In [1]: import numpy as np

In [2]: from numpy import linalg as LA

In [3]: np.set_printoptions(precision=2, suppress=True, linewidth=160, sign=" ")

In [4]: rd = lambda a: np.round(a, 2) + 0

In [5]: feats = np.tril(np.array([[3, 1, 1, 2, 3, 3, 0, 3],
   ...:     [3, 2, 2, 0, 3, 2, 2, 0],
   ...:     [1, 3, 1, 3, 2, 2, 1, 2],
   ...:     [0, 3, 1, 3, 3, 1, 2, 1],
   ...:     [0, 0, 0, 2, 0, 3, 1, 3],
   ...:     [3, 0, 2, 0, 1, 1, 3, 1],
   ...:     [0, 2, 0, 3, 2, 2, 3, 2],
   ...:     [1, 1, 0, 2, 0, 1, 0, 0]]), -1) + np.eye(8, dtype=int)

In [6]: print(feats)
[[ 1  0  0  0  0  0  0  0]
 [ 3  1  0  0  0  0  0  0]
 [ 1  3  1  0  0  0  0  0]
 [ 0  3  1  1  0  0  0  0]
 [ 0  0  0  2  1  0  0  0]
 [ 3  0  2  0  1  1  0  0]
 [ 0  2  0  3  2  2  1  0]
 [ 1  1  0  2  0  1  0  1]]

In [7]: print(rd(np.sort(np.abs(LA.eigvals(feats)))))
[ 1.  1.  1.  1.  1.  1.  1.  1.]

In [8]: print(np.allclose(feats, feats.T))
False

In [9]: print(np.allclose(feats @ feats.T, feats.T @ feats))
False

In [10]: print(rd(np.abs(LA.eigvals(feats)).max()))
1.0

In [11]: print(LA.matrix_rank(feats - feats[0, 0] * np.eye(8)))
6

In [12]: x0 = np.array([5, 8, 2, 9, 4, 9, 5, 6])

In [13]: rhs = feats @ x0

In [14]: b, lr = np.zeros(8), 1 / LA.norm(feats, 2) ** 2

In [15]: for i in range(4):
    ...:     b -= lr * feats.T @ (feats @ b - rhs)
    ...:     if i % 1 == 0: print(i, round(LA.norm(feats @ b - rhs), 2))
    ...: 
0 13.0
1 9.76
2 8.0
3 7.0

In [16]: print(rd(b))
[  5.2    8.49   2.34  10.14   5.11   6.19   2.01   1.44]

In [17]: m1 = np.load("m.npy")

In [18]: print(m1)
[[  5   6   7   8   9  10  11  12  13  14  15  16  17  18]
 [ 19  20  21  22  23  24  25  26  27  28  29  30  31  32]
 [ 33  34  35  36  37  38  39  40  41  42  43  44  45  46]
 [ 47  48  49  50  51  52  53  54  55  56  57  58  59  60]
 [ 61  62  63  64  65  66  67  68  69  70  71  72  73  74]]

In [19]: # looks like rank 2

In [20]: print(rd(LA.norm(m1, 2) / LA.norm(m1)))
1.0

In [21]: print(LA.matrix_rank(m1, rtol=0.1))
1

In [22]: M = np.load("mat.npy")

In [23]: print(M)
[[ 0 -3  0  0  1  2  0  0 -1  3 -2  0]
 [ 1 -2 -1 -3  0  3 -1 -2 -3 -2 -2 -1]
 [ 3 -2  1  2  1  1 -1  2 -1  1 -3  1]
 [ 1 -2  0  3  2  3  2 -2  3  3 -2  1]
 [ 2 -7 -2 -6  1  8 -2 -4 -7 -1 -6 -2]]

In [24]: # rows and columns are dependent

In [25]: x0 = np.array([-1, -2, -1, 2, 0, 2, 2, -2, -2, 2, 1, 2])

In [26]: print(M @ x0)
[ 16   4   3  23  24]

In [27]: print(M @ (2 * x0))
[ 32   8   6  46  48]

In [28]: print(M @ np.eye(12)[9])
[ 3. -2.  1.  3. -1.]

In [29]: print(np.einsum("ij,j->i", M, x0))
[ 16   4   3  23  24]

In [30]: print((M @ x0).argmax())
4

In [31]: X = np.load("x.npy")

In [32]: print(X)
[[  0   0   0   0   0   0   0]
 [-15   5  15  -5  10   5   5]
 [ -6   2   6  -2   4   2   2]
 [  6  -2  -6   2  -4  -2  -2]
 [ -6   2   6  -2   4   2   2]
 [  0   0   0   0   0   0   0]
 [  6  -2  -6   2  -4  -2  -2]
 [  0   0   0   0   0   0   0]
 [ 12  -4 -12   4  -8  -4  -4]
 [ 15  -5 -15   5 -10  -5  -5]
 [ -3   1   3  -1   2   1   1]]

In [33]: rk = LA.matrix_rank(X)

In [34]: print(rk)
1

In [35]: ns = LA.svd(X)[2][rk:].T

In [36]: print(rd(ns @ ns.T))
[[ 0.65  0.12  0.35 -0.12  0.23  0.12  0.12]
 [ 0.12  0.96 -0.12  0.04 -0.08 -0.04 -0.04]
 [ 0.35 -0.12  0.65  0.12 -0.23 -0.12 -0.12]
 [-0.12  0.04  0.12  0.96  0.08  0.04  0.04]
 [ 0.23 -0.08 -0.23  0.08  0.85 -0.08 -0.08]
 [ 0.12 -0.04 -0.12  0.04 -0.08  0.96 -0.04]
 [ 0.12 -0.04 -0.12  0.04 -0.08 -0.04  0.96]]

In [37]: print(np.allclose(X @ ns, 0))
True

In [38]: print([int(LA.matrix_rank(np.delete(X, i, axis=0))) for i in range(11)])
[1, 1, 1, 1, 1, 1, 1, 1, 1, 1, 1]

In [39]: print(LA.matrix_rank(X.T @ X), LA.matrix_rank(X @ X.T))
1 1

In [40]: print(ns.shape)
(7, 6)

In [41]: J = np.minimum.outer(np.arange(1, 15), np.arange(1, 15)) * 4

In [42]: print(J)
[[  4   4   4   4   4   4   4   4   4   4   4   4   4   4]
 [  4   8   8   8   8   8   8   8   8   8   8   8   8   8]
 [  4   8  12  12  12  12  12  12  12  12  12  12  12  12]
 [  4   8  12  16  16  16  16  16  16  16  16  16  16  16]
 [  4   8  12  16  20  20  20  20  20  20  20  20  20  20]
 [  4   8  12  16  20  24  24  24  24  24  24  24  24  24]
 [  4   8  12  16  20  24  28  28  28  28  28  28  28  28]
 [  4   8  12  16  20  24  28  32  32  32  32  32  32  32]
 [  4   8  12  16  20  24  28  32  36  36  36  36  36  36]
 [  4   8  12  16  20  24  28  32  36  40  40  40  40  40]
 [  4   8  12  16  20  24  28  32  36  40  44  44  44  44]
 [  4   8  12  16  20  24  28  32  36  40  44  48  48  48]
 [  4   8  12  16  20  24  28  32  36  40  44  48  52  52]
 [  4   8  12  16  20  24  28  32  36  40  44  48  52  56]]

In [43]: # symmetric, so the eigenvalues are real

In [44]: left, s, VT = LA.svd(m1)

In [45]: evecs = VT[:(s > 1e-8).sum()]

In [46]: rng = np.random.default_rng(4646)

In [47]: x0 = m1[4] + 3 * m1[3] + rng.integers(2) * np.eye(14)[3]

In [48]: print(x0)
[ 202.  206.  210.  214.  218.  222.  226.  230.  234.  238.  242.  246.  250.  254.]

In [49]: print(np.allclose(evecs.T @ evecs @ x0, x0))
True

In [50]: print(rd(LA.norm(x0 - evecs.T @ evecs @ x0)))
0.0

In [51]: print(np.allclose(J @ J.T, J.T @ J))
True

In [52]: print(rd(np.abs(LA.eigvals(J)).max()))
341.18

In [53]: print(np.trace(J))
420

In [54]: print(J.sum(axis=0))
[  56  108  156  200  240  276  308  336  360  380  396  408  416  420]

In [55]: print(np.abs(J).max())
56

In [56]: print(J.sum(axis=1))
[  56  108  156  200  240  276  308  336  360  380  396  408  416  420]

In [57]: x0 = np.ones(14)

In [58]: for _ in range(4):
    ...:     x0 = J @ x0
    ...:     x0 /= LA.norm(x0)
    ...:     print(round(x0 @ J @ x0, 2))
    ...: 
340.74
341.17
341.18
341.18

In [59]: print(rd(LA.eigvalsh(J)[-1]))
341.18

In [60]: print(rd(x0))
[ 0.04  0.08  0.12  0.16  0.19  0.22  0.26  0.28  0.31  0.33  0.35  0.36  0.37  0.37]

In [61]: x0 = np.array([0, 3, 1, 3, 0, 1, 1, 2, 0, 3, 0, 0, 0, 0])

In [62]: a = np.maximum(J @ x0, 0)

In [63]: print(np.maximum(J @ (3 * x0), 0))
[ 168  336  468  588  672  756  828  888  924  960  960  960  960  960]

In [64]: print(J.T @ a)
[  13904   27584   40816   53424   65248   76176   86096   94912  102544  108944  114064  117904  120464  121744]

In [65]: E = np.load("out9.npy")

In [66]: print(E)
[[ 14   7 -28   0  -7  -7 -28   7  28 -56  49]
 [ 18   9 -36   0  -9  -9 -36   9  36 -72  63]
 [ 14   7 -28   0  -7  -7 -28   7  28 -56  49]
 [ 12   6 -24   0  -6  -6 -24   6  24 -48  42]
 [ -2  -1   4   0   1   1   4  -1  -4   8  -7]
 [ 10   5 -20   0  -5  -5 -20   5  20 -40  35]]

In [67]: rk = LA.matrix_rank(E)

In [68]: print(rk)
1

In [69]: ns = LA.svd(E)[2][rk:].T

In [70]: print([int(LA.matrix_rank(E[:, :j + 1])) for j in range(11)])
[1, 1, 1, 1, 1, 1, 1, 1, 1, 1, 1]

In [71]: print(np.allclose(E @ ns, 0))
True

In [72]: print(LA.matrix_rank(E.T @ E), LA.matrix_rank(E @ E.T))
1 1

In [73]: print(LA.cond(E) > 100)
True

In [74]: print([round(float(x), 2) for x in LA.svd(E, compute_uv=False)[:3]])
[201.81, 0.0, 0.0]

In [75]: x0 = np.array([1, 7, -1, -8, 6, 1, 2, -8, 1, 9, -3])

In [76]: a = np.maximum(E @ x0, 0)

In [77]: print(a)
[  0   0   0   0  99   0]

In [78]: print(np.maximum(E @ (3 * x0), 0))
[   0    0    0    0  297    0]

In [79]: print(E * (a > 1e-9)[:, None])
[[ 0  0  0  0  0  0  0  0  0  0  0]
 [ 0  0  0  0  0  0  0  0  0  0  0]
 [ 0  0  0  0  0  0  0  0  0  0  0]
 [ 0  0  0  0  0  0  0  0  0  0  0]
 [-2 -1  4  0  1  1  4 -1 -4  8 -7]
 [ 0  0  0  0  0  0  0  0  0  0  0]]

In [80]: print(E.T @ a)
[-198  -99  396    0   99   99  396  -99 -396  792 -693]

In [81]: left, s, VT = LA.svd(E)

In [82]: print(np.argmax(s[:-1] / (s[1:] + 1e-6)) + 1)
1

In [83]: M2 = left[:, :1] @ np.diag(s[:1]) @ VT[:1]

In [84]: print(LA.matrix_rank(E, rtol=0.05))
1

In [85]: print(rd(M2))
[[ 14.   7. -28.   0.  -7.  -7. -28.   7.  28. -56.  49.]
 [ 18.   9. -36.   0.  -9.  -9. -36.   9.  36. -72.  63.]
 [ 14.   7. -28.   0.  -7.  -7. -28.   7.  28. -56.  49.]
 [ 12.   6. -24.   0.  -6.  -6. -24.   6.  24. -48.  42.]
 [ -2.  -1.   4.   0.   1.   1.   4.  -1.  -4.   8.  -7.]
 [ 10.   5. -20.   0.  -5.  -5. -20.   5.  20. -40.  35.]]

In [86]: print(rd(np.abs(E - M2).max()))
0.0

In [87]: print(rd(np.trace(LA.pinv(E) @ E)))
1.0

In [88]: print(rd(E @ LA.pinv(E) @ E))
[[ 14.   7. -28.   0.  -7.  -7. -28.   7.  28. -56.  49.]
 [ 18.   9. -36.   0.  -9.  -9. -36.   9.  36. -72.  63.]
 [ 14.   7. -28.   0.  -7.  -7. -28.   7.  28. -56.  49.]
 [ 12.   6. -24.   0.  -6.  -6. -24.   6.  24. -48.  42.]
 [ -2.  -1.   4.   0.   1.   1.   4.  -1.  -4.   8.  -7.]
 [ 10.   5. -20.   0.  -5.  -5. -20.   5.  20. -40.  35.]]

In [89]: print(np.abs(np.diag(LA.qr(E)[1])) > 1e-9)
[ True False False False False False]

In [90]: print(np.allclose(E[:-1].T @ LA.lstsq(E[:-1].T, E[-1])[0], E[-1]))
True

In [91]: M2 = np.array([[0.9, -0.8, 0.4],
    ...:     [0.5, -1.2, 0.1],
    ...:     [-1.4, -0.2, -0.2],
    ...:     [-1.0, -0.6, -0.5],
    ...:     [-1.0, -1.2, 0.8],
    ...:     [0.2, 0.5, 0.2],
    ...:     [0.4, -0.5, -0.3]])

In [92]: Z = np.array([[-0.4, -0.2, 0.7, 0.2, -1.0, -1.6, -1.9, -1.6, 0.7, -1.1, 1.5],
    ...:     [-1.5, -0.5, -0.4, 2.1, 0.6, 0.7, -0.9, -1.0, 1.1, -0.7, -0.4],
    ...:     [0.6, -1.4, 0.3, -3.0, -0.5, 2.2, -0.5, 0.4, -0.1, 0.1, -1.0]])

In [93]: F = M2 @ Z

In [94]: print(rd(F))
[[ 1.08 -0.34  1.07 -2.7  -1.58 -1.12 -1.19 -0.48 -0.29 -0.39  1.27]
 [ 1.66  0.36  0.86 -2.72 -1.27 -1.42  0.08  0.44 -0.98  0.3   1.13]
 [ 0.74  0.66 -0.96 -0.1   1.38  1.66  2.94  2.36 -1.18  1.66 -1.82]
 [ 1.    1.2  -0.61  0.04  0.89  0.08  2.69  2.   -1.31  1.47 -0.76]
 [ 2.68 -0.32  0.02 -5.12 -0.12  2.52  2.58  3.12 -2.1   2.02 -1.82]
 [-0.71 -0.57  0.    0.49  0.    0.47 -0.93 -0.74  0.67 -0.55 -0.1 ]
 [ 0.41  0.59  0.39 -0.07 -0.55 -1.65 -0.16 -0.26 -0.24 -0.12  1.1 ]]

In [95]: M2 = E / np.sqrt((E ** 2).mean(axis=1, keepdims=True))

In [96]: print(LA.matrix_rank(E - E.mean(axis=1, keepdims=True)))
1

In [97]: print(LA.matrix_rank(M2) == LA.matrix_rank(E))
True

In [98]: print(rd(M2[3]))
[ 0.51  0.26 -1.02  0.   -0.26 -0.26 -1.02  0.26  1.02 -2.04  1.79]

In [99]: def softmax(z):
    ...:     e = np.exp(z - z.max(axis=-1, keepdims=True))
    ...:     return e / e.sum(axis=-1, keepdims=True)
    ...: 

In [100]: print(rd(softmax(E[4])))
[ 0.    0.    0.02  0.    0.    0.    0.02  0.    0.    0.96  0.  ]

In [101]: print(rd(softmax(E[4] + -2)))
[ 0.    0.    0.02  0.    0.    0.    0.02  0.    0.    0.96  0.  ]

In [102]: print(rd(softmax(E).sum(axis=1)))
[ 1.  1.  1.  1.  1.  1.]

In [103]: att = E @ E.T / np.sqrt(11)

In [104]: print(rd(softmax(att + np.triu(np.full(att.shape, -np.inf), 1))))
[[ 1.  0.  0.  0.  0.  0.]
 [ 0.  1.  0.  0.  0.  0.]
 [ 0.  1.  0.  0.  0.  0.]
 [ 0.  1.  0.  0.  0.  0.]
 [ 0.  0.  0.  0.  1.  0.]
 [ 0.  1.  0.  0.  0.  0.]]

In [105]: print(rd(softmax(att)))
[[ 0.  1.  0.  0.  0.  0.]
 [ 0.  1.  0.  0.  0.  0.]
 [ 0.  1.  0.  0.  0.  0.]
 [ 0.  1.  0.  0.  0.  0.]
 [ 0.  0.  0.  0.  1.  0.]
 [ 0.  1.  0.  0.  0.  0.]]

In [106]: print(softmax(att)[4] @ E)
[-2. -1.  4.  0.  1.  1.  4. -1. -4.  8. -7.]

In [107]: A = np.loadtxt("case14.csv", delimiter=",")

In [108]: print(A)
[[ 0.  3.  0.  0.  0.  0.  0.  0.  0.  0.  0.  2.]
 [ 1.  0.  0.  0.  0.  0.  3.  0.  0.  0.  0.  0.]
 [ 0.  0.  0.  2.  0.  2.  0.  0.  2.  0.  0.  0.]
 [ 0.  0.  0.  0.  2.  1.  0.  0.  0.  0.  0.  3.]
 [ 2.  0.  0.  0.  0.  0.  0.  0.  1.  0.  0.  0.]
 [ 0.  0.  0.  0.  0.  0.  0.  0.  0.  0.  3.  0.]
 [ 0.  1.  0.  0.  0.  2.  2.  2.  0.  0.  0.  0.]
 [ 0.  0.  0.  0.  0.  0.  0.  0.  0.  0.  0.  0.]
 [ 3.  0.  0.  0.  0.  0.  1.  0.  0.  0.  1.  3.]
 [ 0.  0.  0.  0.  0.  0.  0.  0.  1.  0.  0.  0.]
 [ 0.  1.  0.  0.  0.  0.  0.  0.  0.  1.  0.  0.]
 [ 0.  0.  0.  0.  0.  0.  0.  3.  3.  0.  0.  2.]
 [ 0.  0.  0.  0.  0.  3.  0.  0.  0.  3.  0.  0.]]

In [109]: # rows and columns are dependent

In [110]: rk = LA.matrix_rank(A)

In [111]: print(rk)
11

In [112]: ns = LA.svd(A)[2][rk:].T

In [113]: print(rd(ns[:, 0] / ns[np.abs(ns[:, 0]).round(6).argmax(), 0]))
[ 0.  0.  1.  0.  0.  0.  0.  0.  0.  0.  0.  0.]

In [114]: print(rd(ns @ ns.T))
[[ 0.  0.  0.  0.  0.  0.  0.  0.  0.  0.  0.  0.]
 [ 0.  0.  0.  0.  0.  0.  0.  0.  0.  0.  0.  0.]
 [ 0.  0.  1.  0.  0.  0.  0.  0.  0.  0.  0.  0.]
 [ 0.  0.  0.  0.  0.  0.  0.  0.  0.  0.  0.  0.]
 [ 0.  0.  0.  0.  0.  0.  0.  0.  0.  0.  0.  0.]
 [ 0.  0.  0.  0.  0.  0.  0.  0.  0.  0.  0.  0.]
 [ 0.  0.  0.  0.  0.  0.  0.  0.  0.  0.  0.  0.]
 [ 0.  0.  0.  0.  0.  0.  0.  0.  0.  0.  0.  0.]
 [ 0.  0.  0.  0.  0.  0.  0.  0.  0.  0.  0.  0.]
 [ 0.  0.  0.  0.  0.  0.  0.  0.  0.  0.  0.  0.]
 [ 0.  0.  0.  0.  0.  0.  0.  0.  0.  0.  0.  0.]
 [ 0.  0.  0.  0.  0.  0.  0.  0.  0.  0.  0.  0.]]
